% python3 -q
>>> import numpy as np
>>> from numpy import linalg as LA
>>> np.set_printoptions(precision=2, suppress=True, linewidth=100, legacy="1.25")
>>> rd = lambda a: np.round(a, 2) + 0
>>> F = np.loadtxt("x.csv", delimiter=",")
>>> F
array([[52., 42., 56.,  0., 28., 56., 42., 21.,  0.,  0., 35., 63.],
       [42., 39., 48.,  0., 24., 48., 36., 18.,  0.,  0., 30., 54.],
       [56., 48., 67.,  0., 32., 64., 48., 24.,  0.,  0., 40., 72.],
       [ 0.,  0.,  0.,  3.,  0.,  0.,  0.,  0.,  0.,  0.,  0.,  0.],
       [28., 24., 32.,  0., 19., 32., 24., 12.,  0.,  0., 20., 36.],
       [56., 48., 64.,  0., 32., 67., 48., 24.,  0.,  0., 40., 72.],
       [42., 36., 48.,  0., 24., 48., 39., 18.,  0.,  0., 30., 54.],
       [21., 18., 24.,  0., 12., 24., 18., 12.,  0.,  0., 15., 27.],
       [ 0.,  0.,  0.,  0.,  0.,  0.,  0.,  0.,  3.,  0.,  0.,  0.],
       [ 0.,  0.,  0.,  0.,  0.,  0.,  0.,  0.,  0.,  3.,  0.,  0.],
       [35., 30., 40.,  0., 20., 40., 30., 15.,  0.,  0., 28., 45.],
       [63., 54., 72.,  0., 36., 72., 54., 27.,  0.,  0., 45., 84.]])
>>> vals, vecs = LA.eigh(F)
>>> x = np.array([2, 2, 1, 2, 2, 1, 1, 0, 0, 0, 2, 2])
>>> rd(LA.eigvalsh(F[1:, 1:]))
array([  3.,   3.,   3.,   3.,   3.,   3.,   3.,   3.,   3.,   3., 334.])
>>> rd(vecs * np.abs(vals) @ vecs.T)
array([[52., 42., 56.,  0., 28., 56., 42., 21.,  0.,  0., 35., 63.],
       [42., 39., 48.,  0., 24., 48., 36., 18.,  0.,  0., 30., 54.],
       [56., 48., 67.,  0., 32., 64., 48., 24.,  0.,  0., 40., 72.],
       [ 0.,  0.,  0.,  3.,  0.,  0.,  0.,  0.,  0.,  0.,  0.,  0.],
       [28., 24., 32.,  0., 19., 32., 24., 12.,  0.,  0., 20., 36.],
       [56., 48., 64.,  0., 32., 67., 48., 24.,  0.,  0., 40., 72.],
       [42., 36., 48.,  0., 24., 48., 39., 18.,  0.,  0., 30., 54.],
       [21., 18., 24.,  0., 12., 24., 18., 12.,  0.,  0., 15., 27.],
       [ 0.,  0.,  0.,  0.,  0.,  0.,  0.,  0.,  3.,  0.,  0.,  0.],
       [ 0.,  0.,  0.,  0.,  0.,  0.,  0.,  0.,  0.,  3.,  0.,  0.],
       [35., 30., 40.,  0., 20., 40., 30., 15.,  0.,  0., 28., 45.],
       [63., 54., 72.,  0., 36., 72., 54., 27.,  0.,  0., 45., 84.]])
>>> r0 = np.array([4, -2, -4, -4, -2, 0, -4, 2, -5, -2, -5, 1])
>>> M2 = F + np.outer(r0, np.eye(12)[4])
>>> LA.matrix_rank(LA.inv(M2) - LA.inv(F), tol=1e-8)
1
>>> M2
array([[52., 42., 56.,  0., 32., 56., 42., 21.,  0.,  0., 35., 63.],
       [42., 39., 48.,  0., 22., 48., 36., 18.,  0.,  0., 30., 54.],
       [56., 48., 67.,  0., 28., 64., 48., 24.,  0.,  0., 40., 72.],
       [ 0.,  0.,  0.,  3., -4.,  0.,  0.,  0.,  0.,  0.,  0.,  0.],
       [28., 24., 32.,  0., 17., 32., 24., 12.,  0.,  0., 20., 36.],
       [56., 48., 64.,  0., 32., 67., 48., 24.,  0.,  0., 40., 72.],
       [42., 36., 48.,  0., 20., 48., 39., 18.,  0.,  0., 30., 54.],
       [21., 18., 24.,  0., 14., 24., 18., 12.,  0.,  0., 15., 27.],
       [ 0.,  0.,  0.,  0., -5.,  0.,  0.,  0.,  3.,  0.,  0.,  0.],
       [ 0.,  0.,  0.,  0., -2.,  0.,  0.,  0.,  0.,  3.,  0.,  0.],
       [35., 30., 40.,  0., 15., 40., 30., 15.,  0.,  0., 28., 45.],
       [63., 54., 72.,  0., 37., 72., 54., 27.,  0.,  0., 45., 84.]])
>>> rd(LA.det(M2) / LA.det(F)), rd(1 + LA.solve(F, r0)[4])
(0.54, 0.54)
>>> r0 = np.array([0, 0, 0])
>>> np.convolve(M2[3], r0)
array([0., 0., 0., 0., 0., 0., 0., 0., 0., 0., 0., 0., 0., 0.])
>>> np.polyval(r0, M2[3])
array([0., 0., 0., 0., 0., 0., 0., 0., 0., 0., 0., 0.])
>>> np.cross(M2[3, :3], M2[7, :3])
array([0., 0., 0.])
>>> M = np.load("dump.npy")
>>> rd(M)
array([[ 0.96, -0.05,  0.  ,  0.03, -0.08,  0.  ,  0.  ,  0.02, -0.06, -0.1 ,  0.01, -0.12, -0.01,
        -0.04],
       [-0.05,  0.94,  0.  ,  0.04, -0.1 ,  0.  ,  0.  ,  0.03, -0.07, -0.12,  0.01, -0.15, -0.01,
        -0.05],
       [ 0.  ,  0.  ,  1.  ,  0.  ,  0.  ,  0.  ,  0.  ,  0.  ,  0.  , -0.01,  0.  , -0.01,  0.  ,
         0.  ],
       [ 0.03,  0.04,  0.  ,  0.98,  0.06,  0.  ,  0.  , -0.01,  0.04,  0.07, -0.01,  0.09,  0.01,
         0.03],
       [-0.08, -0.1 ,  0.  ,  0.06,  0.84, -0.01,  0.  ,  0.04, -0.11, -0.19,  0.02, -0.24, -0.02,
        -0.08],
       [ 0.  ,  0.  ,  0.  ,  0.  , -0.01,  1.  ,  0.  ,  0.  ,  0.  , -0.01,  0.  , -0.01,  0.  ,
         0.  ],
       [ 0.  ,  0.  ,  0.  ,  0.  ,  0.  ,  0.  ,  1.  ,  0.  ,  0.  ,  0.  ,  0.  , -0.01,  0.  ,
         0.  ],
       [ 0.02,  0.03,  0.  , -0.01,  0.04,  0.  ,  0.  ,  0.99,  0.03,  0.05,  0.  ,  0.06,  0.01,
         0.02],
       [-0.06, -0.07,  0.  ,  0.04, -0.11,  0.  ,  0.  ,  0.03,  0.92, -0.14,  0.01, -0.17, -0.01,
        -0.06],
       [-0.1 , -0.12, -0.01,  0.07, -0.19, -0.01,  0.  ,  0.05, -0.14,  0.77,  0.02, -0.28, -0.02,
        -0.1 ],
       [ 0.01,  0.01,  0.  , -0.01,  0.02,  0.  ,  0.  ,  0.  ,  0.01,  0.02,  1.  ,  0.02,  0.  ,
         0.01],
       [-0.12, -0.15, -0.01,  0.09, -0.24, -0.01, -0.01,  0.06, -0.17, -0.28,  0.02,  0.65, -0.03,
        -0.12],
       [-0.01, -0.01,  0.  ,  0.01, -0.02,  0.  ,  0.  ,  0.01, -0.01, -0.02,  0.  , -0.03,  1.  ,
        -0.01],
       [-0.04, -0.05,  0.  ,  0.03, -0.08,  0.  ,  0.  ,  0.02, -0.06, -0.1 ,  0.01, -0.12, -0.01,
         0.96]])
>>> np.abs(np.diag(LA.qr(M)[1])) > 1e-9
array([ True,  True,  True,  True,  True,  True,  True,  True,  True,  True,  True,  True,  True,
       False])
